$ python3 -q
>>> import numpy as np
>>> np.set_printoptions(precision=2, suppress=True, linewidth=100)
>>> K = np.load("x.npy")
>>> print(K)
[[-0.92  8.22 -6.17]
 [-2.93 -3.67  8.17]
 [-1.84 -3.32  8.3 ]
 [ 2.47  0.07  3.44]
 [-4.18 -1.96  8.06]
 [ 1.15  6.77 -4.33]
 [ 2.53 -2.47  2.01]
 [ 1.6   0.22  3.  ]
 [ 0.45  7.94 -5.62]
 [ 1.41  5.6  -4.91]
 [-2.82 -2.1   6.48]
 [-2.33 -3.35  7.45]
 [-2.79 -2.47  7.66]
 [-1.97 -1.63  7.97]
 [-4.82 -0.9   7.38]
 [-3.39 -1.57  7.64]
 [ 0.67  7.96 -3.22]
 [ 0.23 -0.66  7.05]
 [-2.37 -2.9   5.56]
 [-3.3  -2.87  7.62]
 [-1.75  6.08 -5.88]
 [ 0.5   1.31  2.11]
 [-4.27 -1.99  8.83]
 [-1.92  5.33 -4.54]
 [-1.63  8.29 -5.51]
 [ 1.64  1.92  2.33]
 [ 2.3   0.23  2.99]
 [ 1.41  1.19  0.29]
 [-1.78  6.67 -4.99]
 [ 1.23  1.77  1.75]
 [ 1.16  7.43 -4.79]
 [ 1.58  2.67  3.26]]
>>> cen = K - K.mean(axis=0)
>>> vecs = np.linalg.svd(cen)[2][:1]
>>> other = cen - cen @ vecs.T @ vecs
>>> print(round(float(np.linalg.norm(other) / np.linalg.norm(cen)), 2))
0.31
>>> print(np.linalg.norm(other, axis=1).round(6).argmax())
6
>>> print((cen @ vecs.T).std(axis=0))
[6.72]
>>> d = np.linalg.norm(K[:, None] - K[None], axis=-1)
>>> print(np.unravel_index(d.round(6).argmax(), d.shape))
(np.int64(0), np.int64(1))
>>> print(d.shape)
(32, 32)
>>> print(d[7].round(6).argsort(kind="stable")[:4])
[ 7 26  3 21]
